>>> import numpy as np
>>> import numpy.linalg as la
>>> np.set_printoptions(precision=2, suppress=True, linewidth=200)
>>> X = np.load("a.npy")
>>> X
array([[1, 2, 1, 2],
       [1, 1, 1, 1],
       [1, 2, 1, 2],
       [1, 1, 1, 1]])
>>> f = np.array([4, 9, 1])
>>> np.polyval(f, X[3])
array([14, 14, 14, 14])
>>> np.convolve(X[3], f)
array([ 4, 13, 14, 14, 10,  1])
>>> np.cross(X[3, :3], X[0, :3])
array([-1,  0,  1])
>>> B = np.array([[0, -3, 0], [-1, -3, 0], [1, -3, 0], [-3, 0, 3]])
>>> np.vstack([X, B.T]).shape
(7, 4)
>>> la.matrix_rank(np.vstack([X, B.T]))
np.int64(4)
>>> np.einsum("ij->j", X)
array([4, 6, 4, 6])
>>> B.T @ X.T
array([[ -7,  -3,  -7,  -3],
       [-12,  -9, -12,  -9],
       [  6,   3,   6,   3]])
>>> np.einsum("ik,kj->ij", X, B)
array([[ -7, -12,   6],
       [ -3,  -9,   3],
       [ -7, -12,   6],
       [ -3,  -9,   3]])
>>> np.einsum("ik,kj->ji", X, B)
array([[ -7,  -3,  -7,  -3],
       [-12,  -9, -12,  -9],
       [  6,   3,   6,   3]])
>>> Uu, sigma, Vh = la.svd(X)
>>> V = Vh[:(sigma > 1e-8).sum()]
>>> rng = np.random.default_rng(429)
>>> vec = X[0] + -1 * X[1] + rng.integers(2) * np.eye(4)[3]
>>> vec
array([0., 1., 0., 1.])
>>> round(float(la.norm(vec - V.T @ V @ vec)), 2)
0.0
>>> la.matrix_rank(np.vstack([X, vec]))
np.int64(2)
>>> labels = rng.permutation(4)
>>> labels
array([2, 3, 1, 0])
>>> B = X[labels][:, labels]
>>> np.round(np.sort(np.abs(la.eigvals(B))), 2) + 0
array([0.  , 0.  , 0.83, 4.83])
>>> Uu, sigma, Vh = la.svd(X)
>>> np.argmax(sigma[:-1] / (sigma[1:] + 1e-6)) + 1
np.int64(2)
>>> B = Uu[:, :2] @ np.diag(sigma[:2]) @ Vh[:2]
>>> B
array([[1., 2., 1., 2.],
       [1., 1., 1., 1.],
       [1., 2., 1., 2.],
       [1., 1., 1., 1.]])
>>> arr = np.array([[0, 6, 0, 0, 0, 0, 0],
...     [0, 0, 0, 0, 5, 0, 0],
...     [0, 0, 0, 0, 0, 9, 0],
...     [0, 0, 0, 0, 0, 0, 0],
...     [0, 0, 9, 0, 0, 0, 0],
...     [5, 0, 0, 0, 0, 0, 0],
...     [0, 0, 0, 8, 0, 0, 0]])
>>> [round(float(x), 2) for x in la.svd(arr, compute_uv=False)[:3]]
[9.0, 9.0, 8.0]
>>> la.cond(arr) > 100
np.True_
